% ipython --no-banner

In [1]: import numpy as np

In [2]: np.set_printoptions(precision=2, suppress=True, linewidth=160, sign=" ")

In [3]: cent = np.sign(np.array([[-3, -1, 0, -1], [-1, -1, 0, 0], [-3, -2, 1, 3], [1, -3, -3, -2]]))

In [4]: A2 = (np.tril(cent, -1) + np.eye(4)) @ (np.triu(cent, 1) + np.eye(4))

In [5]: evals = np.array([2, 2, 1, 2])

In [6]: E = np.rint(A2 * evals @ np.linalg.inv(A2)) + 0

In [7]: E
Out[7]: 
array([[ 2.,  0.,  0.,  0.],
       [ 0.,  2.,  0.,  0.],
       [ 0.,  1.,  2.,  1.],
       [ 0., -1.,  0.,  1.]])

In [8]: np.flatnonzero(np.linalg.matrix_power((E != 0) + (E.T != 0) + np.eye(4), 4)[1])
Out[8]: array([ 1,  2,  3])

In [9]: E @ E
Out[9]: 
array([[ 4.,  0.,  0.,  0.],
       [ 0.,  4.,  0.,  0.],
       [ 0.,  3.,  4.,  3.],
       [ 0., -3.,  0.,  1.]])

In [10]: (E != 0).astype(int)
Out[10]: 
array([[ 1,  0,  0,  0],
       [ 0,  1,  0,  0],
       [ 0,  1,  1,  1],
       [ 0,  1,  0,  1]])

In [11]: evals, vecs = np.linalg.eig(E)

In [12]: np.prod(evals)
Out[12]: np.float64(8.0)

In [13]: E @ vecs[:, 0] - evals[0] * vecs[:, 0]
Out[13]: array([ 0.,  0.,  0.,  0.])

In [14]: np.sort(np.linalg.eigvals(E @ E))
Out[14]: array([ 1.,  4.,  4.,  4.])

In [15]: x0 = np.array([-3, 4, -3, 0])

In [16]: rhs = E @ x0

In [17]: beta, lr = np.zeros(4), 1 / np.linalg.norm(E, 2) ** 2

In [18]: for i in range(5):
    ...:     beta -= lr * E.T @ (E @ beta - rhs)
    ...:     if i % 1 == 0: print(i, round(np.linalg.norm(E @ beta - rhs), 2))
    ...: 
0 4.99
1 2.71
2 1.81
3 1.48
4 1.32

In [19]: beta
Out[19]: array([-2.94,  3.57, -1.92, -1.35])

In [20]: W0 = np.load("mat.npy")

In [21]: W0
Out[21]: 
array([[ 0,  0,  0,  0,  0,  0,  0],
       [ 2,  0,  0,  0,  0, -7,  6],
       [ 0,  0, -7, -9,  0,  0,  0],
       [ 0,  0, -9,  0,  6,  0, -6],
       [ 0,  6,  0,  0,  0,  0,  0]])

In [22]: np.linalg.matrix_rank(W0, rtol=0.1)
Out[22]: np.int64(4)

In [23]: np.round(np.linalg.norm(W0, 2) / np.linalg.norm(W0), 2)
Out[23]: np.float64(0.72)

In [24]: np.linalg.cond(W0) > 100
Out[24]: np.True_

In [25]: left, s, Vh = np.linalg.svd(W0)

In [26]: vecs = Vh[:(s > 1e-8).sum()]

In [27]: rng = np.random.default_rng(536366)

In [28]: x0 = W0[3] + -3 * W0[4] + rng.integers(2) * np.eye(7)[6]

In [29]: x0
Out[29]: array([  0., -18.,  -9.,   0.,   6.,   0.,  -5.])

In [30]: np.diag(vecs.T @ vecs)
Out[30]: array([ 0.05,  1.  ,  0.67,  0.8 ,  0.33,  0.62,  0.52])

In [31]: round(np.linalg.norm(x0 - vecs.T @ vecs @ x0), 2)
Out[31]: np.float64(0.69)

In [32]: w1 = np.array([[0, 4, 5],
    ...:     [2, 4, 4],
    ...:     [1, 1, 4],
    ...:     [3, 4, 0],
    ...:     [1, 3, 2],
    ...:     [4, 0, 5],
    ...:     [1, 1, 4]])

In [33]: beta = np.array([0, 1, 1])

In [34]: H = np.maximum(W0 @ w1 + beta, 0)

In [35]: (H > 0).astype(int)
Out[35]: 
array([[ 0,  1,  1],
       [ 0,  1,  0],
       [ 0,  0,  0],
       [ 0,  1,  0],
       [ 1,  1,  1]])

In [36]: cent = np.array([[0, 3], [2, 2], [0, 2]])

In [37]: (H @ cent).round(6).argmax(axis=1)
Out[37]: array([ 1,  0,  0,  0,  1])

In [38]: gram = W0.T @ W0

In [39]: np.linalg.svd(W0, compute_uv=False) ** 2
Out[39]: array([ 211.96,  102.66,   57.37,   36.  ,    0.  ])

In [40]: A = np.loadtxt("test4.csv", delimiter=",")

In [41]: A
Out[41]: 
array([[ 0.6 ,  0.2 ,  0.2 ],
       [ 0.17,  0.5 ,  0.33],
       [ 0.33,  0.22,  0.44]])

In [42]: # a transition matrix

In [43]: x0 = np.array([-2, -2, 2])

In [44]: rhs = A @ x0

In [45]: rhs
Out[45]: array([-1.2 , -0.67, -0.22])

In [46]: np.linalg.solve(A, rhs)
Out[46]: array([-2., -2.,  2.])

In [47]: np.linalg.solve(A.T, A[2])
Out[47]: array([ 0.,  0.,  1.])

In [48]: np.linalg.solve(A, 3 * rhs)
Out[48]: array([-6., -6.,  6.])

In [49]: u = np.array([0, 5, 5])

In [50]: A2 = A + np.outer(u, np.eye(3)[0])

In [51]: A2
Out[51]: 
array([[ 0.6 ,  0.2 ,  0.2 ],
       [ 5.17,  0.5 ,  0.33],
       [ 5.33,  0.22,  0.44]])

In [52]: np.linalg.matrix_rank(np.linalg.inv(A2) - np.linalg.inv(A), tol=1e-8)
Out[52]: np.int64(1)

In [53]: np.round(np.linalg.det(A2) / np.linalg.det(A), 2), np.round(1 + np.linalg.solve(A, u)[0], 2)
Out[53]: (np.float64(-4.53), np.float64(-4.53))

In [54]: evals, vecs = np.linalg.eig(A)

In [55]: np.round(A @ vecs[:, 0] - evals[0] * vecs[:, 0], 2) + 0
Out[55]: array([ 0.,  0.,  0.])

In [56]: round(float(np.prod(evals)), 2)
Out[56]: 0.07

In [57]: np.sort(np.linalg.eigvals(A @ A))
Out[57]: array([ 0.04,  0.11,  1.  ])

In [58]: round(float(np.trace(A)), 2)
Out[58]: 1.54

In [59]: np.linalg.matrix_power(A, 2)
Out[59]: 
array([[ 0.46,  0.26,  0.28],
       [ 0.29,  0.36,  0.35],
       [ 0.39,  0.28,  0.34]])

In [60]: round(np.abs(np.linalg.eigvals(A)).max(), 2)
Out[60]: np.float64(1.0)

In [61]: round(float(np.linalg.det(A)), 2)
Out[61]: 0.07

In [62]: np.allclose(A @ A.T, A.T @ A)
Out[62]: False

In [63]: feats = np.load("m.npy")

In [64]: feats
Out[64]: 
array([[60.83, -0.47, 49.38, 19.75, 39.02, 61.95, 89.99],
       [59.92,  0.5 , 49.3 , 19.41, 37.97, 61.04, 90.13],
       [57.71,  0.74, 48.71, 20.26, 40.22, 58.56, 89.01],
       [60.87, -0.83, 49.65, 19.03, 39.61, 58.6 , 91.24],
       [58.85,  0.46, 50.14, 21.34, 39.1 , 59.98, 88.1 ],
       [61.88, -0.05, 50.8 , 18.72, 40.57, 60.69, 90.75],
       [59.68, -0.1 , 50.32, 20.21, 37.91, 59.71, 90.46],
       [60.25, -0.13, 50.97, 20.85, 39.99, 60.2 , 89.45],
       [61.06,  1.61, 48.44, 20.4 , 38.99, 59.82, 88.63],
       [58.4 , -1.49, 50.  , 19.96, 39.37, 59.6 , 89.41],
       [59.91,  0.1 , 50.3 , 20.71, 38.07, 59.8 , 91.56],
       [60.13, -0.27, 50.35, 20.65, 39.39, 59.59, 90.54],
       [61.19,  1.28, 49.06, 18.6 , 38.55, 60.05, 92.38],
       [60.89,  0.09, 51.18, 20.03, 40.56, 60.08, 90.35],
       [61.07,  1.64, 48.3 , 20.52, 40.55, 60.75, 90.33],
       [59.31,  0.19, 48.95, 19.79, 40.97, 60.59, 90.81],
       [59.92, -0.41, 50.82, 20.16, 40.79, 60.86, 90.99],
       [57.44, -0.31, 51.69, 19.5 , 39.37, 60.17, 89.91],
       [59.37,  2.82, 49.21, 19.79, 39.95, 58.33, 90.73],
       [61.63, -0.51, 50.33, 19.83, 40.91, 61.06, 91.52],
       [59.09,  1.86, 50.32, 19.72, 39.2 , 60.61, 88.99],
       [62.7 , -0.18, 48.2 , 21.58, 39.53, 60.76, 89.77],
       [58.74, -1.44, 48.49, 20.31, 41.84, 60.46, 92.03],
       [58.72,  0.26, 51.4 , 21.57, 40.55, 59.11, 88.86],
       [60.11, -0.06, 47.76, 19.07, 42.06, 60.05, 91.49],
       [59.47, -0.14, 49.14, 19.59, 39.15, 60.3 , 89.36],
       [60.11,  1.68, 50.5 , 20.69, 39.  , 58.95, 90.72],
       [60.31,  1.36, 50.23, 19.16, 39.61, 59.22, 90.62],
       [60.92,  0.07, 51.49, 18.96, 40.4 , 59.85, 91.07]])

In [65]: A2 = np.c_[feats[:, :5] @ np.array([[-1, -2, -3, -2, 3],
    ...:     [0, 1, 3, 1, 2],
    ...:     [3, -1, -2, -2, -2],
    ...:     [-2, 3, 3, -3, 2],
    ...:     [-3, -2, -2, -3, 3]]), np.array([0, 0, 0, -1, 2, 0, 1, 0, -1, 3, -1, 3, -1, -3, 3, -3, 1, -2, 0, -1, 3, 2, 3, -1, 1, 3, -1, 3, -2])]

In [66]: A2
Out[66]: 
array([[ -69.25, -190.3 , -301.45, -397.2 ,  239.35,    0.  ],
       [ -64.75, -186.35, -294.57, -390.08,  234.89,    0.  ],
       [ -72.76, -183.05, -287.99, -393.54,  238.37,    0.  ],
       [ -68.81, -194.35, -306.53, -397.79,  238.54,   -1.  ],
       [ -68.41, -181.56, -289.63, -398.84,  237.17,    2.  ],
       [ -68.63, -199.59, -312.37, -403.28,  243.09,    0.  ],
       [ -62.87, -184.97, -295.17, -394.46,  232.35,    1.  ],
       [ -69.01, -189.03, -300.51, -405.09,  240.22,    0.  ],
       [ -73.51, -185.73, -292.01, -395.56,  247.29,   -1.  ],
       [ -66.43, -187.15, -298.53, -396.28,  230.25,    3.  ],
       [ -64.64, -184.03, -294.04, -396.66,  234.96,   -1.  ],
       [ -68.55, -187.71, -298.73, -401.35,  238.62,    3.  ],
       [ -66.86, -191.46, -299.15, -390.67,  240.86,   -1.  ],
       [ -69.09, -193.9 , -305.79, -405.82,  242.23,   -3.  ],
       [ -78.86, -188.34, -294.43, -400.31,  252.58,    3.  ],
       [ -74.95, -189.95, -297.83, -398.61,  242.9 ,   -3.  ],
       [ -70.15, -192.17, -303.73, -404.74,  239.99,    1.  ],
       [ -59.48, -187.12, -296.87, -395.18,  225.43,   -2.  ],
       [ -71.17, -185.66, -288.6 , -393.56,  244.76,    0.  ],
       [ -73.03, -196.43, -309.41, -406.65,  245.6 ,   -1.  ],
       [ -65.17, -185.88, -291.57, -393.72,  237.39,    3.  ],
       [ -79.85, -188.1 , -299.36, -405.31,  253.09,    2.  ],
       [ -79.41, -190.16, -300.27, -402.35,  242.5 ,    3.  ],
       [ -69.31, -184.97, -294.57, -406.34,  238.67,   -1.  ],
       [ -81.15, -194.95, -302.94, -399.19,  249.01,    1.  ],
       [ -68.68, -187.75, -296.64, -393.58,  236.48,    3.  ],
       [ -66.99, -184.97, -292.22, -398.61,  241.07,   -1.  ],
       [ -66.77, -191.23, -299.05, -396.03,  240.34,    3.  ],
       [ -65.57, -197.18, -309.45, -402.83,  239.04,   -2.  ]])

In [67]: np.round(np.linalg.norm(A2 - feats @ np.linalg.lstsq(feats, A2)[0], axis=0), 2) + 0
Out[67]: array([ 0. ,  0. ,  0. ,  0. ,  0. ,  9.3])

In [68]: np.poly(A)
Out[68]: array([ 1.  , -1.54,  0.61, -0.07])

In [69]: round(np.linalg.det(2 * A), 2), round(np.linalg.det(A), 2)
Out[69]: (np.float64(0.56), np.float64(0.07))

In [70]: np.kron(np.eye(2, dtype=int), A)
Out[70]: 
array([[ 0.6 ,  0.2 ,  0.2 ,  0.  ,  0.  ,  0.  ],
       [ 0.17,  0.5 ,  0.33,  0.  ,  0.  ,  0.  ],
       [ 0.33,  0.22,  0.44,  0.  ,  0.  ,  0.  ],
       [ 0.  ,  0.  ,  0.  ,  0.6 ,  0.2 ,  0.2 ],
       [ 0.  ,  0.  ,  0.  ,  0.17,  0.5 ,  0.33],
       [ 0.  ,  0.  ,  0.  ,  0.33,  0.22,  0.44]])

In [71]: round(float(np.linalg.eigvals(A).sum().real), 2)
Out[71]: 1.54

In [72]: round(np.linalg.det(A[::-1]), 2)
Out[72]: np.float64(-0.07)

In [73]: x0 = np.array([-2, -1, -1, -2, -2, -1, -2])

In [74]: feats @ np.eye(7)[3]
Out[74]: 
array([ 19.75,  19.41,  20.26,  19.03,  21.34,  18.72,  20.21,  20.85,  20.4 ,  19.96,  20.71,  20.65,  18.6 ,  20.03,  20.52,  19.79,  20.16,  19.5 ,  19.79,
        19.83,  19.72,  21.58,  20.31,  21.57,  19.07,  19.59,  20.69,  19.16,  18.96])

In [75]: np.sign((feats @ x0).round(6))
Out[75]: array([-1., -1., -1., -1., -1., -1., -1., -1., -1., -1., -1., -1., -1., -1., -1., -1., -1., -1., -1., -1., -1., -1., -1., -1., -1., -1., -1., -1., -1.])

In [76]: x0 = np.array([3, 0, 1, 1, -3, 2, 0])

In [77]: rhs = feats @ x0

In [78]: np.round(np.linalg.solve(feats.T @ feats, feats.T @ rhs), 2) + 0
Out[78]: array([ 3.,  0.,  1.,  1., -3.,  2.,  0.])

In [79]: rhs = rhs + 0.1 * rng.normal(size=29)

In [80]: rhs
Out[80]: 
array([ 258.69,  256.61,  238.75,  249.73,  250.63,  254.91,  255.45,  252.93,  254.58,  246.27,  255.91,  252.41,  255.8 ,  252.2 ,  251.74,  244.79,  250.23,
        245.68,  244.04,  254.5 ,  250.95,  260.8 ,  240.25,  245.66,  241.04,  250.22,  252.54,  249.87,  251.57])

In [81]: beta, *_ = np.linalg.lstsq(feats, rhs)

In [82]: np.round(np.linalg.norm(rhs - feats @ beta), 2)
Out[82]: np.float64(0.61)

In [83]: np.round(feats.T @ (rhs - feats @ beta), 2) + 0
Out[83]: array([ 0.,  0.,  0.,  0.,  0.,  0.,  0.])

In [84]: beta
Out[84]: array([ 3.  ,  0.01,  1.  ,  0.99, -3.02,  2.  ,  0.01])

In [85]: beta.round()
Out[85]: array([ 3.,  0.,  1.,  1., -3.,  2.,  0.])

In [86]: [round(float(np.linalg.norm(np.linalg.solve(feats.T @ feats + lam * np.eye(7), feats.T @ rhs))), 2) for lam in (0, 1, 10, 100)]
Out[86]: [4.91, 4.79, 3.96, 2.13]
